>>> import numpy as np
>>> np.set_printoptions(precision=1, suppress=True, linewidth=200, floatmode="fixed")
>>> rd = lambda a: np.round(a, 1) + 0
>>> A = np.array([[1, 0, -2, -2, 1, 1],
...     [0, 2, 0, 1, -1, 0],
...     [0, 0, 0, -2, -1, 2],
...     [0, 0, 0, 2, 1, -2],
...     [0, 0, 0, 0, -1, 1],
...     [0, 0, 0, 0, 0, -2]])
>>> rk = np.linalg.matrix_rank(A)
>>> rk
np.int64(5)
>>> null = np.linalg.svd(A)[2][rk:].T
>>> [int(np.linalg.matrix_rank(A[:i])) for i in range(1, len(A) + 1)]
[1, 2, 3, 3, 4, 5]
>>> np.linalg.matrix_rank(A.T @ A), np.linalg.matrix_rank(A @ A.T)
(np.int64(5), np.int64(5))
>>> np.allclose(A @ null, 0)
True
>>> [int(np.linalg.matrix_rank(A[:, :j + 1])) for j in range(6)]
[1, 2, 2, 3, 4, 5]
>>> [int(np.linalg.matrix_rank(np.delete(A, i, axis=0))) for i in range(6)]
[4, 4, 5, 5, 4, 4]
>>> t3 = np.stack([A, 5 * A, A[::-1]])
>>> np.einsum("bij,cij->bc", t3, t3)
array([[  41,  205,  -20],
       [ 205, 1025, -100],
       [ -20, -100,   41]])
>>> t3.shape
(3, 6, 6)
>>> M = -2 * np.eye(4) + np.ones((4, 4))
>>> M
array([[-1.0,  1.0,  1.0,  1.0],
       [ 1.0, -1.0,  1.0,  1.0],
       [ 1.0,  1.0, -1.0,  1.0],
       [ 1.0,  1.0,  1.0, -1.0]])
>>> w, evecs = np.linalg.eigh(M)
>>> rd(np.linalg.eigvalsh(M @ M))
array([4.0, 4.0, 4.0, 4.0])
>>> rd(evecs.T @ M @ evecs)
array([[-2.0,  0.0,  0.0,  0.0],
       [ 0.0, -2.0,  0.0,  0.0],
       [ 0.0,  0.0, -2.0,  0.0],
       [ 0.0,  0.0,  0.0,  2.0]])
>>> w.sum(), np.trace(M)
(np.float64(-4.0), np.float64(-4.0))
>>> rd(w)
array([-2.0, -2.0, -2.0,  2.0])
>>> rd(evecs.T @ evecs)
array([[1.0, 0.0, 0.0, 0.0],
       [0.0, 1.0, 0.0, 0.0],
       [0.0, 0.0, 1.0, 0.0],
       [0.0, 0.0, 0.0, 1.0]])
>>> rd(np.linalg.svd(M, compute_uv=False))
array([2.0, 2.0, 2.0, 2.0])
>>> np.unique(w.round(6) + 0, return_counts=True)[1]
array([3, 1])
